In [1]: import numpy as np

In [2]: np.set_printoptions(precision=3, suppress=True, linewidth=160)

In [3]: data = np.loadtxt("data.csv", delimiter=",")

In [4]: data
Out[4]: 
array([[-18.003, -11.98 , -11.993,  -5.925,  -2.033,  28.024],
       [  6.035,  12.044,   0.054,  -9.995,  18.019,  -7.93 ],
       [ 12.003,  11.978,   6.045,  -2.064,   9.971, -17.984],
       [  8.965,   6.958,   7.985,  -5.085,   5.028, -13.992],
       [-11.989,  -6.038,  -9.038,  -7.02 ,   3.001,  18.994],
       [  6.078,  11.04 ,  -2.039,  -1.969,  13.997,  -8.   ]])

In [5]: np.round(np.abs(np.linalg.eigvals(data)).max(), 3)
Out[5]: np.float64(12.097)

In [6]: np.allclose(data, data.T)
Out[6]: False

In [7]: B = np.array([[0, 3, 2, 3, 1, 3, 0, 1, 2],
   ...:     [1, 1, 0, 2, 0, 1, 0, 2, 2],
   ...:     [0, 1, 0, 0, 1, 1, 0, 0, 0],
   ...:     [1, 1, 3, 1, 3, 1, 3, 3, 2],
   ...:     [1, 0, 0, 3, 3, 2, 0, 1, 1]])

In [8]: arr = B.T @ B

In [9]: arr
Out[9]: 
array([[ 3,  2,  3,  6,  6,  4,  3,  6,  5],
       [ 2, 12,  9, 12,  7, 12,  3,  8, 10],
       [ 3,  9, 13,  9, 11,  9,  9, 11, 10],
       [ 6, 12,  9, 23, 15, 18,  3, 13, 15],
       [ 6,  7, 11, 15, 20, 13,  9, 13, 11],
       [ 4, 12,  9, 18, 13, 16,  3, 10, 12],
       [ 3,  3,  9,  3,  9,  3,  9,  9,  6],
       [ 6,  8, 11, 13, 13, 10,  9, 15, 13],
       [ 5, 10, 10, 15, 11, 12,  6, 13, 13]])

In [10]: round(np.abs(np.linalg.eigvals(arr)).max(), 3)
Out[10]: np.float64(91.266)

In [11]: np.linalg.matrix_power(arr, 3)
Out[11]: 
array([[ 15694,  31213,  33661,  48697,  43476,  41199,  20823,  39755,  39233],
       [ 31213,  63800,  67454,  98733,  86605,  83718,  40818,  79391,  79103],
       [ 33661,  67454,  73131, 104304,  93528,  88488,  45399,  85804,  84537],
       [ 48697,  98733, 104304, 153831, 134944, 130201,  63138, 123289, 122826],
       [ 43476,  86605,  93528, 134944, 120745, 114283,  57894, 110228, 108747],
       [ 41199,  83718,  88488, 130201, 114283, 110276,  53568, 104435, 104039],
       [ 20823,  40818,  45399,  63138,  57894,  53568,  28899,  53154,  51771],
       [ 39755,  79391,  85804, 123289, 110228, 104435,  53154, 101031,  99638],
       [ 39233,  79103,  84537, 122826, 108747, 104039,  51771,  99638,  98764]])

In [12]: (arr + arr.T) / 2
Out[12]: 
array([[ 3.,  2.,  3.,  6.,  6.,  4.,  3.,  6.,  5.],
       [ 2., 12.,  9., 12.,  7., 12.,  3.,  8., 10.],
       [ 3.,  9., 13.,  9., 11.,  9.,  9., 11., 10.],
       [ 6., 12.,  9., 23., 15., 18.,  3., 13., 15.],
       [ 6.,  7., 11., 15., 20., 13.,  9., 13., 11.],
       [ 4., 12.,  9., 18., 13., 16.,  3., 10., 12.],
       [ 3.,  3.,  9.,  3.,  9.,  3.,  9.,  9.,  6.],
       [ 6.,  8., 11., 13., 13., 10.,  9., 15., 13.],
       [ 5., 10., 10., 15., 11., 12.,  6., 13., 13.]])

In [13]: round(np.linalg.det(arr), 3)
Out[13]: np.float64(-0.0)

In [14]: np.round(np.sort(np.abs(np.linalg.eigvals(arr))), 3) + 0
Out[14]: array([ 0.   ,  0.   ,  0.   ,  0.   ,  0.938,  5.543,  9.111, 17.142, 91.266])

In [15]: np.linalg.cond(arr) > 100
Out[15]: np.True_

In [16]: np.linalg.matrix_rank(arr, rtol=0.1)
Out[16]: np.int64(2)

In [17]: left, s, Vt = np.linalg.svd(arr, full_matrices=False)

In [18]: np.allclose(left * s @ Vt, arr)
Out[18]: True

In [19]: np.round(left.T @ left, 3) + 0
Out[19]: 
array([[1., 0., 0., 0., 0., 0., 0., 0., 0.],
       [0., 1., 0., 0., 0., 0., 0., 0., 0.],
       [0., 0., 1., 0., 0., 0., 0., 0., 0.],
       [0., 0., 0., 1., 0., 0., 0., 0., 0.],
       [0., 0., 0., 0., 1., 0., 0., 0., 0.],
       [0., 0., 0., 0., 0., 1., 0., 0., 0.],
       [0., 0., 0., 0., 0., 0., 1., 0., 0.],
       [0., 0., 0., 0., 0., 0., 0., 1., 0.],
       [0., 0., 0., 0., 0., 0., 0., 0., 1.]])

In [20]: (s > 1e-8).sum()
Out[20]: np.int64(5)

In [21]: np.cumsum(s ** 2) / np.sum(s ** 2)
Out[21]: array([0.953, 0.987, 0.996, 1.   , 1.   , 1.   , 1.   , 1.   , 1.   ])

In [22]: left.shape, s.shape, Vt.shape
Out[22]: ((9, 9), (9,), (9, 9))

In [23]: np.round(s / s[0], 3) + 0
Out[23]: array([1.   , 0.188, 0.1  , 0.061, 0.01 , 0.   , 0.   , 0.   , 0.   ])

In [24]: np.round(left.T @ arr @ Vt.T, 3) + 0
Out[24]: 
array([[91.266,  0.   ,  0.   ,  0.   ,  0.   ,  0.   ,  0.   ,  0.   ,  0.   ],
       [ 0.   , 17.142,  0.   ,  0.   ,  0.   ,  0.   ,  0.   ,  0.   ,  0.   ],
       [ 0.   ,  0.   ,  9.111,  0.   ,  0.   ,  0.   ,  0.   ,  0.   ,  0.   ],
       [ 0.   ,  0.   ,  0.   ,  5.543,  0.   ,  0.   ,  0.   ,  0.   ,  0.   ],
       [ 0.   ,  0.   ,  0.   ,  0.   ,  0.938,  0.   ,  0.   ,  0.   ,  0.   ],
       [ 0.   ,  0.   ,  0.   ,  0.   ,  0.   ,  0.   ,  0.   ,  0.   ,  0.   ],
       [ 0.   ,  0.   ,  0.   ,  0.   ,  0.   ,  0.   ,  0.   ,  0.   ,  0.   ],
       [ 0.   ,  0.   ,  0.   ,  0.   ,  0.   ,  0.   ,  0.   ,  0.   ,  0.   ],
       [ 0.   ,  0.   ,  0.   ,  0.   ,  0.   ,  0.   ,  0.   ,  0.   ,  0.   ]])

In [25]: np.round(np.sqrt((s ** 2).sum()), 3), round(float(np.linalg.norm(arr)), 3)
Out[25]: (np.float64(93.477), 93.477)

In [26]: np.abs(left[:, 0]).round(6).argmax()
Out[26]: np.int64(3)

In [27]: np.abs(Vt[0])
Out[27]: array([0.143, 0.288, 0.309, 0.448, 0.397, 0.38 , 0.189, 0.364, 0.36 ])

In [28]: X = np.loadtxt("out10.csv", delimiter=",")

In [29]: X
Out[29]: 
array([[ 6.434, -0.347,  0.15 , -0.238, -0.166,  0.967, -0.244, -0.06 ,  0.607,  0.14 ,  0.446, -0.266,  0.829],
       [-0.347,  4.219,  1.07 , -0.677, -1.509, -0.135, -0.813, -0.097,  0.763,  1.66 ,  0.421, -1.093,  0.174],
       [ 0.15 ,  1.07 ,  6.081,  0.867,  0.552,  0.15 , -0.415,  0.616, -0.062, -1.169, -0.744, -1.172, -1.033],
       [-0.238, -0.677,  0.867,  6.218, -0.453,  0.401,  1.171, -0.622,  0.172, -0.17 , -0.731,  0.515,  0.723],
       [-0.166, -1.509,  0.552, -0.453,  7.184, -0.172,  0.298, -0.455,  0.1  ,  0.95 , -0.264, -0.437,  0.689],
       [ 0.967, -0.135,  0.15 ,  0.401, -0.172,  6.047, -0.553,  0.181, -1.285,  0.268,  1.674, -0.809, -0.988],
       [-0.244, -0.813, -0.415,  1.171,  0.298, -0.553,  5.176,  0.585,  1.463, -0.322,  0.368, -1.712, -0.971],
       [-0.06 , -0.097,  0.616, -0.622, -0.455,  0.181,  0.585,  5.684, -1.419,  0.186, -0.485,  1.117,  0.522],
       [ 0.607,  0.763, -0.062,  0.172,  0.1  , -1.285,  1.463, -1.419,  6.124, -0.139,  0.138,  0.112, -0.385],
       [ 0.14 ,  1.66 , -1.169, -0.17 ,  0.95 ,  0.268, -0.322,  0.186, -0.139,  5.874, -0.418, -0.147, -1.341],
       [ 0.446,  0.421, -0.744, -0.731, -0.264,  1.674,  0.368, -0.485,  0.138, -0.418,  5.318,  0.99 ,  0.729],
       [-0.266, -1.093, -1.172,  0.515, -0.437, -0.809, -1.712,  1.117,  0.112, -0.147,  0.99 ,  5.274, -1.019],
       [ 0.829,  0.174, -1.033,  0.723,  0.689, -0.988, -0.971,  0.522, -0.385, -1.341,  0.729, -1.019,  5.367]])

In [30]: left, s, Vt = np.linalg.svd(X)

In [31]: np.argmax(s[:-1] / (s[1:] + 1e-6)) + 1
Out[31]: np.int64(12)

In [32]: s.round(3) + 0
Out[32]: array([9., 8., 8., 8., 8., 7., 6., 6., 6., 5., 3., 1., 0.])

In [33]: B = left[:, :12] @ np.diag(s[:12]) @ Vt[:12]

In [34]: np.linalg.matrix_rank(X, rtol=0.05)
Out[34]: np.int64(12)

In [35]: round(float(np.abs(X - B).max()), 3)
Out[35]: 0.0

In [36]: np.round(np.linalg.norm(X - B) / np.linalg.norm(X), 3)
Out[36]: np.float64(0.0)

In [37]: rng = np.random.default_rng(92)

In [38]: E = (rng.random((12, 12)) < 0.3) + np.eye(12)

In [39]: E /= E.sum(axis=1, keepdims=True)

In [40]: E
Out[40]: 
array([[0.125, 0.125, 0.   , 0.   , 0.125, 0.   , 0.125, 0.125, 0.   , 0.125, 0.125, 0.125],
       [0.   , 0.5  , 0.   , 0.   , 0.   , 0.5  , 0.   , 0.   , 0.   , 0.   , 0.   , 0.   ],
       [0.167, 0.167, 0.167, 0.   , 0.   , 0.   , 0.   , 0.   , 0.   , 0.167, 0.167, 0.167],
       [0.   , 0.   , 0.   , 0.333, 0.   , 0.   , 0.167, 0.   , 0.167, 0.167, 0.   , 0.167],
       [0.   , 0.333, 0.   , 0.333, 0.333, 0.   , 0.   , 0.   , 0.   , 0.   , 0.   , 0.   ],
       [0.   , 0.   , 0.   , 0.   , 0.   , 0.2  , 0.2  , 0.2  , 0.   , 0.2  , 0.2  , 0.   ],
       [0.   , 0.   , 0.   , 0.   , 0.   , 0.   , 0.5  , 0.5  , 0.   , 0.   , 0.   , 0.   ],
       [0.   , 0.   , 0.333, 0.   , 0.   , 0.   , 0.   , 0.667, 0.   , 0.   , 0.   , 0.   ],
       [0.   , 0.   , 0.333, 0.   , 0.   , 0.   , 0.   , 0.   , 0.333, 0.333, 0.   , 0.   ],
       [0.333, 0.   , 0.   , 0.   , 0.333, 0.   , 0.   , 0.   , 0.   , 0.333, 0.   , 0.   ],
       [0.167, 0.167, 0.167, 0.   , 0.167, 0.   , 0.   , 0.167, 0.   , 0.   , 0.167, 0.   ],
       [0.333, 0.   , 0.   , 0.   , 0.333, 0.   , 0.   , 0.   , 0.   , 0.   , 0.   , 0.333]])

In [41]: np.sort(np.abs(np.linalg.eigvals(E)))[::-1]
Out[41]: array([1.   , 0.615, 0.615, 0.559, 0.471, 0.471, 0.333, 0.225, 0.225, 0.173, 0.125, 0.125])

In [42]: E @ np.ones(12)
Out[42]: array([1., 1., 1., 1., 1., 1., 1., 1., 1., 1., 1., 1.])

In [43]: p = np.eye(12)[11]

In [44]: for _ in range(7):
    ...:     p = p @ E
    ...:     print(p.round(3))
    ...: 
[0.333 0.    0.    0.    0.333 0.    0.    0.    0.    0.    0.    0.333]
[0.153 0.153 0.    0.111 0.264 0.    0.042 0.042 0.    0.042 0.042 0.153]
[0.091 0.19  0.021 0.125 0.179 0.076 0.058 0.075 0.019 0.052 0.026 0.089]
[0.066 0.174 0.039 0.101 0.122 0.11  0.077 0.11  0.027 0.074 0.034 0.065]
[0.067 0.148 0.058 0.074 0.101 0.109 0.086 0.148 0.026 0.087 0.043 0.053]
[0.072 0.133 0.075 0.059 0.096 0.096 0.085 0.179 0.021 0.09  0.047 0.048]
[0.075 0.128 0.087 0.052 0.095 0.086 0.081 0.198 0.017 0.087 0.048 0.047]

In [45]: feats = np.load("block16.npy")

In [46]: feats.round(3) + 0
Out[46]: 
array([[ 0.36 ,  0.751,  1.642,  0.172,  0.594,  0.43 , -2.683,  3.269,  1.588,  0.798],
       [ 0.462,  1.592,  1.379,  1.266,  0.659,  0.762, -3.134,  2.425,  1.413,  0.189],
       [ 0.095,  1.642, -1.249,  2.451, -0.083,  0.595,  0.011, -3.223, -1.022, -1.713],
       [ 0.471,  1.685,  1.331,  1.396,  0.661,  0.797, -3.161,  2.29 ,  1.376,  0.108],
       [-0.337, -2.429,  0.472, -3.036, -0.27 , -0.978,  1.653,  1.822,  0.236,  1.552],
       [-0.127,  0.628, -1.621,  1.427, -0.359,  0.146,  1.393, -3.683, -1.453, -1.472],
       [-0.26 , -2.223,  0.776, -2.926, -0.149, -0.871,  1.096,  2.404,  0.535,  1.666],
       [-0.501, -2.191, -0.954, -2.147, -0.638, -0.981,  3.166, -1.313, -1.068,  0.414],
       [-0.411, -2.554,  0.1  , -3.022, -0.397, -1.057,  2.22 ,  1.065, -0.12 ,  1.348],
       [-0.476, -2.526, -0.389, -2.78 , -0.532, -1.08 ,  2.787,  0.009, -0.572,  0.985],
       [ 0.096, -0.783,  1.587, -1.593,  0.323, -0.213, -1.209,  3.661,  1.408,  1.525],
       [ 0.217,  2.088, -0.919,  2.83 ,  0.085,  0.804, -0.798, -2.665, -0.679, -1.7  ],
       [-0.127,  0.629, -1.621,  1.429, -0.358,  0.146,  1.391, -3.682, -1.452, -1.472],
       [ 0.496,  2.042,  1.092,  1.915,  0.652,  0.929, -3.198,  1.659,  1.184, -0.241],
       [ 0.134, -0.589,  1.628, -1.385,  0.367, -0.129, -1.437,  3.686,  1.463,  1.458],
       [ 0.213,  2.075, -0.93 ,  2.82 ,  0.08 ,  0.798, -0.773, -2.686, -0.691, -1.702],
       [-0.428, -2.565,  0.   , -2.993, -0.428, -1.069,  2.352,  0.855, -0.214,  1.283],
       [-0.498, -2.386, -0.703, -2.482, -0.599, -1.044,  3.041, -0.712, -0.852,  0.691],
       [ 0.419,  1.2  ,  1.535,  0.742,  0.638,  0.61 , -2.964,  2.889,  1.525,  0.496],
       [ 0.067, -0.925,  1.549, -1.743,  0.289, -0.275, -1.034,  3.628,  1.361,  1.569],
       [ 0.327,  2.406, -0.515,  3.028,  0.254,  0.966, -1.58 , -1.906, -0.278, -1.571],
       [-0.118, -1.73 ,  1.195, -2.531,  0.053, -0.636,  0.135,  3.138,  0.966,  1.719],
       [ 0.474,  2.533,  0.362,  2.8  ,  0.526,  1.081, -2.761, -0.069,  0.547, -1.008],
       [ 0.017,  1.311, -1.413,  2.135, -0.185,  0.445,  0.515, -3.466, -1.203, -1.665],
       [ 0.137, -0.575,  1.631, -1.37 ,  0.37 , -0.123, -1.454,  3.686,  1.467,  1.452],
       [-0.047,  1.021, -1.52 ,  1.843, -0.264,  0.317,  0.909, -3.598, -1.326, -1.596],
       [-0.4  , -2.541,  0.163, -3.035, -0.377, -1.047,  2.131,  1.197, -0.06 ,  1.387],
       [-0.495, -2.429, -0.628, -2.564, -0.584, -1.057,  2.989, -0.537, -0.786,  0.766],
       [ 0.479,  2.516,  0.421,  2.755,  0.54 ,  1.078, -2.817,  0.063,  0.6  , -0.958],
       [ 0.178,  1.954, -1.036,  2.723,  0.03 ,  0.74 , -0.533, -2.871, -0.799, -1.717],
       [ 0.258,  0.099,  1.694, -0.611,  0.501,  0.162, -2.148,  3.597,  1.581,  1.161],
       [ 0.116,  1.724, -1.199,  2.525, -0.055,  0.633, -0.124, -3.145, -0.97 , -1.719],
       [-0.131,  0.609, -1.624,  1.407, -0.363,  0.138,  1.414, -3.684, -1.458, -1.465],
       [ 0.325,  2.401, -0.525,  3.026,  0.25 ,  0.963, -1.563, -1.925, -0.287, -1.575],
       [-0.451, -2.565, -0.166, -2.922, -0.475, -1.081,  2.553,  0.499, -0.368,  1.164],
       [ 0.383,  0.92 ,  1.609,  0.384,  0.613,  0.498, -2.798,  3.142,  1.571,  0.69 ],
       [ 0.09 , -0.811,  1.58 , -1.624,  0.316, -0.225, -1.174,  3.655,  1.399,  1.534],
       [ 0.004, -1.221,  1.45 , -2.046,  0.211, -0.405, -0.641,  3.514,  1.245,  1.646],
       [-0.484, -1.837, -1.242, -1.61 , -0.661, -0.854,  3.192, -2.049, -1.306,  0.031],
       [-0.362, -2.48 ,  0.362, -3.048, -0.31 , -1.007,  1.834,  1.602,  0.129,  1.498],
       [ 0.328,  0.535,  1.672, -0.092,  0.567,  0.342, -2.521,  3.405,  1.597,  0.927],
       [-0.33 , -0.549, -1.671,  0.076, -0.569, -0.348,  2.532, -3.397, -1.597, -0.919],
       [-0.207, -2.056,  0.949, -2.805, -0.072, -0.789,  0.733,  2.718,  0.709,  1.705]])

In [47]: left, s, Vt = np.linalg.svd(feats)

In [48]: evecs = Vt[:(s > 1e-8).sum()]

In [49]: vec = feats[28] + 4 * feats[18] + rng.integers(2) * np.eye(10)[7]

In [50]: vec
Out[50]: array([  2.156,   7.316,   6.559,   5.725,   3.094,   3.517, -14.672,  12.617,   6.701,   1.027])

In [51]: round(float(np.linalg.norm(vec - evecs.T @ evecs @ vec)), 3)
Out[51]: 0.675
